In [1]: import numpy as np

In [2]: import numpy.linalg as la

In [3]: np.set_printoptions(precision=2, suppress=True, linewidth=100, legacy="1.25")

In [4]: A = np.array([[1, -3, 9, -27],
   ...:     [1, -2, 4, -8],
   ...:     [1, -1, 1, -1],
   ...:     [1, 0, 0, 0],
   ...:     [1, 1, 1, 1],
   ...:     [1, 2, 4, 8],
   ...:     [1, 3, 9, 27],
   ...:     [1, 4, 16, 64]])

In [5]: # column 3 is much longer than the rest

In [6]: x = np.array([-3, 3, -4, 1])

In [7]: y = A @ x

In [8]: la.solve(A.T @ A, A.T @ y)
Out[8]: array([-3.,  3., -4.,  1.])

In [9]: la.lstsq(A, y)[0]
Out[9]: array([-3.,  3., -4.,  1.])

In [10]: rng = np.random.default_rng(787623)

In [11]: y = y + 0.3 * rng.normal(size=8)

In [12]: y
Out[12]: array([-74.93, -32.65, -11.43,  -3.06,  -3.23,  -5.19,  -3.43,   8.92])

In [13]: coef, *_ = la.lstsq(A, y)

In [14]: coef
Out[14]: array([-3.17,  2.89, -3.99,  1.  ])

In [15]: A2 = A / la.norm(A, axis=1, keepdims=True)

In [16]: gram = A2 @ A2.T

In [17]: (np.abs(gram) > 0.9).astype(int)
Out[17]: 
array([[1, 1, 0, 0, 0, 0, 0, 0],
       [1, 1, 0, 0, 0, 0, 0, 0],
       [0, 0, 1, 0, 0, 0, 0, 0],
       [0, 0, 0, 1, 0, 0, 0, 0],
       [0, 0, 0, 0, 1, 0, 0, 0],
       [0, 0, 0, 0, 0, 1, 1, 1],
       [0, 0, 0, 0, 0, 1, 1, 1],
       [0, 0, 0, 0, 0, 1, 1, 1]])

In [18]: np.argwhere(np.triu(np.abs(gram) > 0.95, 1))
Out[18]: 
array([[0, 1],
       [5, 6],
       [5, 7],
       [6, 7]])

In [19]: print(round(float(np.degrees(np.arccos(np.clip(gram[4, 1], -1, 1)))), 2))
105.73

In [20]: A2 = A[0, 0] * A[1:] - np.outer(A[1:, 0], A[0])

In [21]: A2
Out[21]: 
array([[ 0,  1, -5, 19],
       [ 0,  2, -8, 26],
       [ 0,  3, -9, 27],
       [ 0,  4, -8, 28],
       [ 0,  5, -5, 35],
       [ 0,  6,  0, 54],
       [ 0,  7,  7, 91]])

In [22]: la.matrix_rank(A2), la.matrix_rank(A)
Out[22]: (3, 4)

In [23]: W0 = np.load("test18.npy")

In [24]: W0
Out[24]: 
array([[ 1.,  0., -3.,  3.,  0.,  1.,  1.,  2.],
       [-2.,  3.,  1.,  0.,  1.,  2.,  0.,  3.],
       [-2., -3.,  1.,  3.,  3.,  0.,  3.,  0.],
       [ 0.,  0.,  0.,  0.,  0.,  2.,  2.,  1.],
       [ 0.,  0.,  0., -1.,  1.,  2.,  0.,  1.],
       [ 0.,  0.,  0., -1.,  1., -2., -2.,  0.],
       [ 0.,  0.,  0., -2.,  1.,  0., -1.,  1.],
       [ 0.,  0.,  0.,  0.,  0.,  1., -2.,  2.]])

In [25]: z = rng.permutation(8)

In [26]: z
Out[26]: array([0, 4, 1, 2, 7, 6, 3, 5])

In [27]: A2 = W0[z][:, z]

In [28]: np.diag(A2)
Out[28]: array([ 1.,  1.,  3.,  1.,  2., -1.,  0., -2.])

In [29]: x = np.array([9, 4, 6, 0, 9, 2, 9, 1])

In [30]: np.einsum("ij,j->i", W0, x)
Out[30]: array([  4.,  16.,  30.,  23.,  14., -13.,   1., -14.])

In [31]: (W0 * x).sum(axis=1)
Out[31]: array([  4.,  16.,  30.,  23.,  14., -13.,   1., -14.])

In [32]: W0 @ np.eye(8)[3]
Out[32]: array([ 3.,  0.,  3.,  0., -1., -1., -2.,  0.])

In [33]: W0 @ x
Out[33]: array([  4.,  16.,  30.,  23.,  14., -13.,   1., -14.])

In [34]: print(np.sign((W0 @ x).round(6)))
[ 1.  1.  1.  1.  1. -1.  1. -1.]

In [35]: arr = np.load("arr.npy")

In [36]: print(arr)
[[3 0 0 0 0 0 0 0]
 [0 1 0 0 0 0 0 0]
 [0 0 8 0 0 0 0 0]
 [0 0 0 5 0 0 0 0]
 [0 0 0 0 2 0 0 0]
 [0 0 0 0 0 3 0 0]
 [0 0 0 0 0 0 4 0]
 [0 0 0 0 0 0 0 9]]

In [37]: # triangular: eigenvalues sit on the diagonal

In [38]: hat = A @ la.solve(A.T @ A, A.T)

In [39]: round(np.trace(hat), 2)
Out[39]: 4.0

In [40]: print(np.allclose(hat @ hat, hat))
True

In [41]: la.matrix_rank(np.eye(8) - hat)
Out[41]: 4

In [42]: np.round(la.eigvalsh(hat), 2) + 0
Out[42]: array([0., 0., 0., 0., 1., 1., 1., 1.])

In [43]: x = np.ones(8)

In [44]: for _ in range(6):
    ...:     x = arr @ x
    ...:     x /= la.norm(x)
    ...:     print(round(x @ arr @ x, 2))
    ...: 
7.14
8.23
8.57
8.69
8.76
8.8

In [45]: round(la.eigvalsh(arr)[-1], 2)
Out[45]: 9.0

In [46]: X = np.tril(np.array([[6, 3, 4, 2, 5, 5],
    ...:     [3, 6, 4, 0, 3, 4],
    ...:     [3, 8, 0, 9, 2, 0],
    ...:     [2, 4, 0, 1, 9, 5],
    ...:     [3, 0, 4, 4, 9, 0],
    ...:     [0, 9, 0, 9, 5, 6]]), -1) + np.eye(6, dtype=int)

In [47]: X
Out[47]: 
array([[1, 0, 0, 0, 0, 0],
       [3, 1, 0, 0, 0, 0],
       [3, 8, 1, 0, 0, 0],
       [2, 4, 0, 1, 0, 0],
       [3, 0, 4, 4, 1, 0],
       [0, 9, 0, 9, 5, 1]])

In [48]: np.allclose(X, X.T)
Out[48]: False

In [49]: la.matrix_rank(X, rtol=0.1)
Out[49]: 4

In [50]: [round(float(x), 2) for x in la.svd(X, compute_uv=False)[:3]]
Out[50]: [15.77, 7.06, 5.78]

In [51]: round(float(la.norm(X, 2) / la.norm(X)), 2)
Out[51]: 0.86

In [52]: np.argsort(-la.norm(X, axis=0).round(6), kind="stable")[:3]
Out[52]: array([1, 3, 0])

In [53]: la.matrix_rank(X)
Out[53]: 6

In [54]: X.shape
Out[54]: (6, 6)

In [55]: X - X[0]
Out[55]: 
array([[ 0,  0,  0,  0,  0,  0],
       [ 2,  1,  0,  0,  0,  0],
       [ 2,  8,  1,  0,  0,  0],
       [ 1,  4,  0,  1,  0,  0],
       [ 2,  0,  4,  4,  1,  0],
       [-1,  9,  0,  9,  5,  1]])

In [56]: np.round(la.svd(X, compute_uv=False), 2) + 0
Out[56]: array([15.77,  7.06,  5.78,  1.93,  0.5 ,  0.  ])

In [57]: print(X.sum(axis=0))
[12 22  5 14  6  1]

In [58]: print(np.count_nonzero(X))
17

In [59]: left, sv, Vh = la.svd(X, full_matrices=False)

In [60]: np.abs(left[:, 0]).round(6).argmax()
Out[60]: 5

In [61]: np.round(left.T @ X @ Vh.T, 2) + 0
Out[61]: 
array([[15.77,  0.  ,  0.  ,  0.  ,  0.  ,  0.  ],
       [ 0.  ,  7.06,  0.  ,  0.  ,  0.  ,  0.  ],
       [ 0.  ,  0.  ,  5.78,  0.  ,  0.  ,  0.  ],
       [ 0.  ,  0.  ,  0.  ,  1.93,  0.  ,  0.  ],
       [ 0.  ,  0.  ,  0.  ,  0.  ,  0.5 ,  0.  ],
       [ 0.  ,  0.  ,  0.  ,  0.  ,  0.  ,  0.  ]])

In [62]: sv.round(2) + 0
Out[62]: array([15.77,  7.06,  5.78,  1.93,  0.5 ,  0.  ])

In [63]: np.round(left.T @ left, 2) + 0
Out[63]: 
array([[1., 0., 0., 0., 0., 0.],
       [0., 1., 0., 0., 0., 0.],
       [0., 0., 1., 0., 0., 0.],
       [0., 0., 0., 1., 0., 0.],
       [0., 0., 0., 0., 1., 0.],
       [0., 0., 0., 0., 0., 1.]])
